% python3 -q
>>> import numpy as np
>>> import numpy.linalg as la
>>> np.set_printoptions(precision=4, suppress=True, linewidth=200, legacy="1.25")
>>> def rnd(a):
...     return np.round(a, 4) + 0
... 
>>> M = np.load("m.npy")
>>> M
array([[ 10. ,   0. ,  -0.3,   1.6,   0.2,  -0.3],
       [ -5. ,   0.1,  -0.4,  -1.6,  -1.4,   1.9],
       [ 15. ,   1.2,   0.4,   0.7,   0.2,  -0.8],
       [-16. ,   0.5,  -0.7,  -1.9,  -0.2,   1.7],
       [ -2. ,  -0.7,  -0.6,  -0.8,   1.3,  -1.3]])
>>> x = np.array([3, 1, 2, 2, -3, -3])
>>> np.sign((M @ x).round(6))
array([ 1., -1.,  1., -1., -1.])
>>> M @ x
array([ 32.9, -20.4,  50.2, -57.2,  -9.5])
>>> rnd((M * x).sum(axis=1))
array([ 32.9, -20.4,  50.2, -57.2,  -9.5])
>>> rnd(la.norm(M, "nuc"))
31.5895
>>> M[4] @ M[2]
-30.34
>>> la.norm(M, axis=1).argmax()
3
>>> rnd(la.norm(M, axis=1))
array([10.138 ,  5.7706, 15.0921, 16.2259,  2.9783])
>>> mat = np.load("block15.npy")
>>> mat
array([[2, 3, 1, 4],
       [4, 5, 3, 6],
       [4, 5, 3, 6],
       [3, 4, 2, 5],
       [2, 3, 1, 4]])
>>> # row 2 repeats row 1
>>> U, sig, Vh = la.svd(mat)
>>> np.argmax(sig[:-1] / (sig[1:] + 1e-6)) + 1
2
>>> other = U[:, :2] @ np.diag(sig[:2]) @ Vh[:2]
>>> rnd(la.norm(mat - other) / la.norm(mat))
0.0
>>> rnd(la.norm(mat - other, 2)), rnd(sig[2])
(0.0, 0.0)
>>> arr = np.load("dump.npy")
>>> rnd(arr)
array([[0.1808, 0.0775, 0.0258, 0.2325, 0.0258, 0.2325, 0.1808],
       [0.0775, 0.0332, 0.0111, 0.0996, 0.0111, 0.0996, 0.0775],
       [0.0258, 0.0111, 0.0037, 0.0332, 0.0037, 0.0332, 0.0258],
       [0.2325, 0.0996, 0.0332, 0.2989, 0.0332, 0.2989, 0.2325],
       [0.0258, 0.0111, 0.0037, 0.0332, 0.0037, 0.0332, 0.0258],
       [0.2325, 0.0996, 0.0332, 0.2989, 0.0332, 0.2989, 0.2325],
       [0.1808, 0.0775, 0.0258, 0.2325, 0.0258, 0.2325, 0.1808]])
>>> # column 4 repeats column 2
>>> f = np.array([-1, 2])
>>> rnd(np.cross(arr[2, :3], arr[1, :3]))
array([0., 0., 0.])
>>> rnd(np.correlate(arr[2], arr[1], "full"))
array([0.002 , 0.0034, 0.0017, 0.0056, 0.005 , 0.0047, 0.0111, 0.0047, 0.005 , 0.0056, 0.0017, 0.0034, 0.002 ])
